$ python3 -q
>>> import numpy as np
>>> import numpy.linalg as la
>>> np.set_printoptions(precision=3, suppress=True, linewidth=140, legacy="1.25")
>>> def tidy(a):
...     return np.round(a, 3) + 0
... 
>>> A = np.load("block3.npy")
>>> A
array([[ 94,  -8,  36, -76],
       [ -8, 129,  56,  50],
       [ 36,  56, 132, -25],
       [-76,  50, -25, 132]])
>>> # symmetric, so the eigenvalues are real
>>> B = np.array([[0, 2, 1], [-1, -2, 0], [1, -1, 0], [1, 0, -2]])
>>> print(np.vstack([A, B.T]).shape)
(7, 4)
>>> np.einsum("ik,kj->ji", A, B)
array([[ -32,  -23,   51,   57],
       [ 168, -330, -172, -227],
       [ 246, -108,   86, -340]])
>>> np.einsum("ij->j", A)
array([ 46, 227, 199,  81])
>>> print(la.matrix_rank(A @ B))
3
>>> la.matrix_rank(np.vstack([A, B.T]))
4
>>> np.einsum("ij,ij->i", A, A)
array([15972, 22341, 22481, 26325])
>>> np.einsum("ik,kj->ij", A, B)
array([[ -32,  168,  246],
       [ -23, -330, -108],
       [  51, -172,   86],
       [  57, -227, -340]])
>>> M = np.load("m.npy")
>>> M
array([[  2.052,  -0.314,   1.656,  -4.826,   0.597,   2.666,  -0.445,  -1.496,  -0.327,  -1.648,  -0.244,  -3.474],
       [  3.063,  -1.112,  -1.382,   5.547,   3.936,   2.876,   1.115,  -3.486,  -1.146,   0.321,  -1.814,  -3.327],
       [  3.745,  -0.169,   3.885,  -0.852,   0.627,   0.647,   7.223,   3.659,  -0.089,  -2.667,  -1.32 ,  -2.087],
       [  0.905,  -1.074,  -3.937,   1.775,  -2.547,  -1.175,   0.336,   0.688,  -1.307,  -0.94 ,   0.385,  -2.217],
       [  1.055,  -0.227,  -4.002,   0.999,   3.99 ,  -1.989,  -1.702,   0.796,  -1.235,  -1.533,  -0.664,  -2.567],
       [ -1.394,   3.083,   2.081,   2.328,  -5.845,   0.928,   1.491,  -0.505,   2.317,   3.241,  -2.042,   3.573],
       [ -1.187,  -0.847,   4.097,   0.626,   1.02 ,   4.429,  -4.159,   0.812,  -0.805,   2.19 ,   0.532,   4.468],
       [  1.538,   2.807,   3.679,   6.586,  -1.525,   0.027,   7.217,   0.924,  -0.892,  -1.399,   1.6  ,  -0.483],
       [  0.202,   1.072, -13.25 ,  -1.204,   4.693,  -3.815,  -2.671,   1.157,   1.162,  -0.782,   2.576,   4.348],
       [  2.58 ,   3.361,   4.018,   1.254,  -1.945,  -1.046,  -3.626,  -1.235,   1.977,  -0.485,   2.318,   2.416],
       [ -0.963,  -0.191,  -1.559,   0.204,   7.027,  -0.878,  -4.453,  -1.833,  -1.272,  -1.856,   1.618,   5.125],
       [ -2.013,   0.895,  -0.47 ,   2.183,   1.715,   3.189,   3.813,  -5.171,   1.689,   1.733,   1.893,  -0.716],
       [  0.571,  -1.565,   2.049,  -1.66 ,  -0.54 ,   0.028,  -2.855,  -2.791,  -0.864,   2.955,  -0.834,  -5.514],
       [ -1.078,   0.924,   1.956,   3.168,  -5.385,  -1.899,  -1.324,  -0.705,  -2.641,   0.923,   1.296,   0.609],
       [  0.526,  -0.028,  -4.95 ,   2.838,   0.028,  -1.178,  -1.544,  -1.197,   0.886,   0.098,  -0.604,  -5.211],
       [  0.205,  -0.083,  -2.875,   6.86 ,   2.651,   0.354,   8.72 ,  -1.476,  -2.895,  -0.142,  -3.258,  -2.803],
       [  3.312,  -1.242,   6.078,  -1.733,   4.206,  -0.573,   0.65 ,   1.1  ,   0.933,  -1.855,   1.734,   3.448],
       [  0.649,   0.214,   1.165,   0.502,  -3.226,  -2.706,  -3.536,   1.774,   0.977,  -4.057,  -1.636,   2.228],
       [  1.284,   2.998,  -2.785,   2.424,  -4.586,   4.868,   6.494,  -0.267,   0.409,  -0.805,   0.653,  -4.409],
       [ -0.276,   0.757,   5.114,   5.295,   1.045,  -0.729,  -3.926,   1.272,   1.439,  -5.118,   0.664,  -3.149],
       [ -0.899,   0.501,   2.083,  -1.015,  -2.661,  -6.467,  -2.152,  -1.037,   2.031,   0.876,  -3.111,   4.987],
       [ -4.768,   2.485,   1.441,   1.296,  -0.943,   3.572,  -2.653,  -0.037,   0.184,  -4.864,   0.979,  -1.54 ],
       [ -0.1  ,   0.411,  -3.054,  -3.141,  -0.117,  -0.029,   0.334,   0.384,  -4.278,   0.894,   3.174, -12.154]])
>>> u = np.array([1, -3, -5])
>>> tidy(np.polyval(u, M[9]))
array([-6.084, -3.787, -0.91 , -7.189,  4.618, -0.768, 19.026,  0.23 , -7.022, -3.31 , -6.581, -6.411])
